% ipython --no-banner

In [1]: import numpy as np

In [2]: import numpy.linalg as la

In [3]: np.set_printoptions(suppress=True, linewidth=200)

In [4]: rnd = lambda a: np.round(a, 2) + 0

In [5]: m1 = np.load("sample3.npy")

In [6]: print(m1)
[[ 3.7  -0.56  3.84]
 [ 2.77  0.    3.58]
 [ 3.24  0.08  2.72]
 [ 3.19  0.33  2.93]
 [ 2.79  0.55  3.19]
 [ 2.24 -0.11  3.02]
 [ 3.66 -0.24  3.41]
 [ 0.2   1.07  2.8 ]
 [ 0.82  2.1   3.1 ]
 [-0.13  1.58  3.23]
 [-0.06  2.05  3.54]
 [-0.16  2.61  2.9 ]
 [-0.02  2.1   3.11]
 [ 0.6   1.73  3.08]]

In [7]: x = np.array([0, 0, 8])

In [8]: y = m1 @ x

In [9]: print(rnd(la.lstsq(m1, y)[0]))
[0. 0. 8.]

In [10]: print(rnd(la.pinv(m1) @ m1))
[[1. 0. 0.]
 [0. 1. 0.]
 [0. 0. 1.]]

In [11]: rng = np.random.default_rng(1530)

In [12]: y = y + 0.1 * rng.normal(size=14)

In [13]: print(rnd(y))
[30.6  28.7  21.68 23.57 25.35 24.29 27.27 22.32 24.84 25.84 28.59 23.15 25.02 24.58]

In [14]: c, *_ = la.lstsq(m1, y)

In [15]: print(c.round())
[-0. -0.  8.]

In [16]: print(rnd(m1.T @ (y - m1 @ c)))
[0. 0. 0.]

In [17]: F = np.loadtxt("dump.csv", delimiter=",")

In [18]: print(F)
[[ 6.19  1.43 -4.25]
 [ 0.34 -3.79 -4.87]
 [ 4.26 -0.86 -3.88]
 [ 4.6  -1.22 -3.19]
 [ 1.37 -3.11 -4.52]
 [ 2.58 -2.82 -3.6 ]
 [ 8.76  1.94 -2.18]
 [ 6.85  1.73 -3.88]
 [-0.74 -5.09 -4.65]
 [ 0.55 -3.35 -5.1 ]
 [ 1.01 -3.03 -4.97]
 [ 6.36  1.83 -4.47]
 [ 6.68  0.55 -2.87]
 [ 5.81  0.14 -3.33]
 [ 1.56 -3.34 -4.1 ]
 [ 1.96 -2.76 -4.28]
 [ 2.4  -2.49 -4.11]
 [-0.36 -3.65 -5.72]
 [ 6.58  1.69 -4.11]
 [11.6   4.35 -1.75]
 [ 8.53  2.25 -2.72]
 [ 4.29 -0.68 -4.04]
 [ 8.05  2.55 -3.5 ]]

In [19]: x = np.array([1, 2, -2])

In [20]: y = F @ x

In [21]: c, lr = np.zeros(3), 1 / la.norm(F, 2) ** 2

In [22]: for i in range(3):
    ...:     c -= lr * F.T @ (F @ c - y)
    ...:     if i % 1 == 0: print(i, round(la.norm(F @ c - y), 2))
    ...: 
0 8.97
1 7.66
2 7.0

In [23]: print(rnd(la.cond(F)))
9.54

In [24]: W = np.array([[-1, -2, -3, -1, 1], [2, 1, -1, -3, 3], [0, 1, -1, 0, 1]])

In [25]: c = np.array([5, 2, 4, 1, 1])

In [26]: act = np.maximum(F @ W + c, 0)

In [27]: print((act > 0).astype(int))
[[1 0 0 0 1]
 [0 0 1 1 0]
 [0 0 0 0 0]
 [0 0 0 1 0]
 [0 0 1 1 0]
 [0 0 1 1 0]
 [1 0 0 0 1]
 [1 0 0 0 1]
 [0 0 1 1 0]
 [0 0 1 1 0]
 [0 0 1 1 0]
 [1 0 0 0 1]
 [0 0 0 0 1]
 [0 0 0 0 1]
 [0 0 1 1 0]
 [0 0 1 1 0]
 [0 0 1 1 0]
 [0 0 1 1 0]
 [1 0 0 0 1]
 [1 0 0 0 1]
 [1 0 0 0 1]
 [0 0 0 0 0]
 [1 0 0 0 1]]

In [28]: W2 = np.array([[4, 4, -5], [3, 1, 5], [0, -4, 3], [-5, 0, -4], [5, 1, 4]])

In [29]: print((act @ W2).round(6).argmax(axis=1))
[0 2 0 1 2 1 0 0 2 2 2 0 0 0 2 2 1 2 0 0 0 0 0]

In [30]: x = np.array([1, -1, 2])

In [31]: y = F @ x

In [32]: print(rnd(la.solve(F.T @ F, F.T @ y)))
[ 1. -1.  2.]

In [33]: try:
    ...:     la.solve(F, y)
    ...: except la.LinAlgError as e:
    ...:     print(e)
    ...: 
Last 2 dimensions of the array must be square

In [34]: print(rnd(la.lstsq(F, y)[0]))
[ 1. -1.  2.]

In [35]: y = y + 0.1 * rng.normal(size=23)

In [36]: print(rnd(y))
[-3.74 -5.64 -2.55 -0.63 -4.58 -1.77  2.45 -2.68 -5.06 -6.41 -5.73 -4.4   0.46 -1.05 -3.41 -3.88 -3.23 -8.13 -3.35  3.83  0.79 -3.33 -1.58]

In [37]: c, *_ = la.lstsq(F, y)

In [38]: print(rnd(c))
[ 1. -1.  2.]
